% python3 -q
>>> import numpy as np
>>> np.set_printoptions(precision=3, suppress=True, linewidth=160, legacy="1.25")
>>> arr = np.loadtxt("out17.csv", delimiter=",")
>>> arr
array([[ -7.655,  -0.153,   0.06 ],
       [ -3.722,  -0.691,   0.251],
       [  0.164,   0.262,  -0.435],
       [  0.563,   0.217,  -0.42 ],
       [ -9.667,  -0.889,   0.454],
       [ -5.735,  -0.488,   0.129],
       [ -9.236,  -0.832,   0.236],
       [-12.763,  -1.358,   0.062],
       [ -5.344,   0.088,   0.432],
       [-17.108,  -2.053,   0.576],
       [-15.609,  -0.895,  -0.112]])
>>> x = np.array([1, -2, -2])
>>> rhs = arr @ x
>>> np.round(np.linalg.pinv(arr) @ arr, 3) + 0
array([[1., 0., 0.],
       [0., 1., 0.],
       [0., 0., 1.]])
>>> np.linalg.lstsq(arr, rhs)[0]
array([ 1., -2., -2.])
>>> rng = np.random.default_rng(84673)
>>> rhs = rhs + 0.1 * rng.normal(size=11)
>>> rhs
array([ -7.409,  -2.633,   0.542,   0.826,  -8.827,  -5.128,  -8.23 , -10.067,  -6.37 , -14.375, -13.688])
>>> b, *_ = np.linalg.lstsq(arr, rhs)
>>> round(np.linalg.norm(rhs - arr @ b), 3)
0.397
>>> b
array([ 1.005, -1.986, -1.959])
>>> M = np.loadtxt("block1.csv", delimiter=",")
>>> M
array([[-2.9,  3. , -2. ],
       [ 1. ,  1.1, -2. ],
       [-3. ,  3. , -1.9]])
>>> x = np.array([2, -1, 2])
>>> rhs = M @ x
>>> rhs
array([-12.8,  -3.1, -12.8])
>>> np.linalg.solve(M, rhs)
array([ 2., -1.,  2.])
>>> np.round(np.linalg.solve(M.T, M[0]), 3) + 0
array([1., 0., 0.])
>>> M2 = M + rng.integers(-2, 3, (3, 2)) @ rng.integers(-2, 3, (2, 3))
>>> M2
array([[-1.9,  4. ,  0. ],
       [ 0. ,  2.1,  0. ],
       [-4. ,  2. , -3.9]])
>>> M2 - M
array([[ 1.,  1.,  2.],
       [-1.,  1.,  2.],
       [-1., -1., -2.]])
>>> np.abs(M2 - M).sum(axis=1)
array([4., 4., 4.])
>>> hat = np.triu(np.array([[3, 2, 4], [0, -5, -2], [1, -2, -1]]), 1) + np.eye(3)
>>> M2 = hat @ M @ np.linalg.inv(hat)
>>> np.poly(M2)
array([ 1.   ,  3.7  , -2.77 ,  0.239])
>>> np.linalg.matrix_rank(M2)
3
>>> M2
array([[-12.9,  43. , 124. ],
       [  7. , -18.9, -64. ],
       [ -3. ,   9. ,  28.1]])
>>> sig = 5 * 0.5 ** np.arange(3)
>>> q, _ = np.linalg.qr(np.array([[0.5, 1.1, 0.7], [1.5, -0.1, -0.4], [0.9, 0.6, 0.8]]))
>>> E = rng.normal(size=(10, 3)) * sig @ q
>>> E
array([[-4.028,  2.578, -1.96 ],
       [-3.9  ,  3.35 , -3.921],
       [ 1.231,  7.372, -3.822],
       [ 2.014,  1.348, -0.111],
       [-5.073,  2.795, -3.361],
       [ 2.053,  7.83 , -4.235],
       [-1.12 , -3.055,  0.204],
       [-3.063,  2.404, -2.501],
       [-3.201,  5.688, -4.027],
       [-2.004,  3.841, -2.519]])
>>> hat = E @ np.linalg.solve(E.T @ E, E.T)
>>> np.allclose(hat @ hat, hat)
True
>>> hat @ E[:, 0]
array([-4.028, -3.9  ,  1.231,  2.014, -5.073,  2.053, -1.12 , -3.063, -3.201, -2.004])
>>> np.diag(hat)
array([0.391, 0.382, 0.35 , 0.07 , 0.29 , 0.532, 0.525, 0.117, 0.224, 0.119])
>>> M2 = np.c_[E[:, :2] @ np.array([[-2, 2], [-1, 2]]), np.array([0, 3, 3, 3, 3, 1, 0, 2, 3, 3])]
>>> M2
array([[  5.478,  -2.9  ,   0.   ],
       [  4.449,  -1.098,   3.   ],
       [ -9.833,  17.205,   3.   ],
       [ -5.375,   6.724,   3.   ],
       [  7.351,  -4.556,   3.   ],
       [-11.935,  19.765,   1.   ],
       [  5.295,  -8.35 ,   0.   ],
       [  3.722,  -1.318,   2.   ],
       [  0.713,   4.975,   3.   ],
       [  0.166,   3.675,   3.   ]])
>>> np.linalg.norm(np.linalg.qr(E)[0].T @ M2, axis=0) ** 2 / ((M2 ** 2).sum(axis=0) + 1e-12)
array([1.   , 1.   , 0.722])
>>> np.linalg.matrix_rank(np.c_[E, M2])
4
>>> x = np.array([0, 2, 5])
>>> (E @ x).argmax()
3
>>> (E * x).sum(axis=1)
array([ -4.642, -12.904,  -4.368,   2.139, -11.216,  -5.515,  -5.092,  -7.7  ,  -8.757,  -4.913])
>>> E @ np.ones(3)
array([-3.41 , -4.47 ,  4.78 ,  3.25 , -5.639,  5.648, -3.971, -3.16 , -1.539, -0.681])
>>> E @ (2 * x)
array([ -9.283, -25.807,  -8.735,   4.278, -22.432, -11.029, -10.184, -15.4  , -17.514,  -9.825])
>>> np.sign((E @ x).round(6))
array([-1., -1., -1.,  1., -1., -1., -1., -1., -1., -1.])
>>> M2 = E / np.sqrt((E ** 2).mean(axis=1, keepdims=True))
>>> M2[9]
array([-0.693,  1.328, -0.871])
>>> np.linalg.matrix_rank(E - E.mean(axis=1, keepdims=True))
2
>>> F = np.loadtxt("dump.csv", delimiter=",")
>>> F
array([[ 2., -1., -2.],
       [ 3., -2., -2.],
       [ 3., -1., -1.],
       [ 4., -1., -2.],
       [ 3.,  2., -3.],
       [ 3.,  4., -1.],
       [ 1.,  4., -3.],
       [ 3.,  4., -5.],
       [ 4.,  5., -5.],
       [ 2.,  5., -2.],
       [ 3.,  2.,  1.],
       [ 1.,  3., -1.],
       [ 4.,  2., -1.]])
>>> Xs = F - F.mean(axis=0)
>>> evecs = np.linalg.svd(Xs)[2][:1]
>>> M2 = Xs - Xs @ evecs.T @ evecs
>>> round(np.linalg.norm(M2) / np.linalg.norm(Xs), 3)
0.57
>>> (Xs @ evecs.T).std(axis=0)
array([2.488])
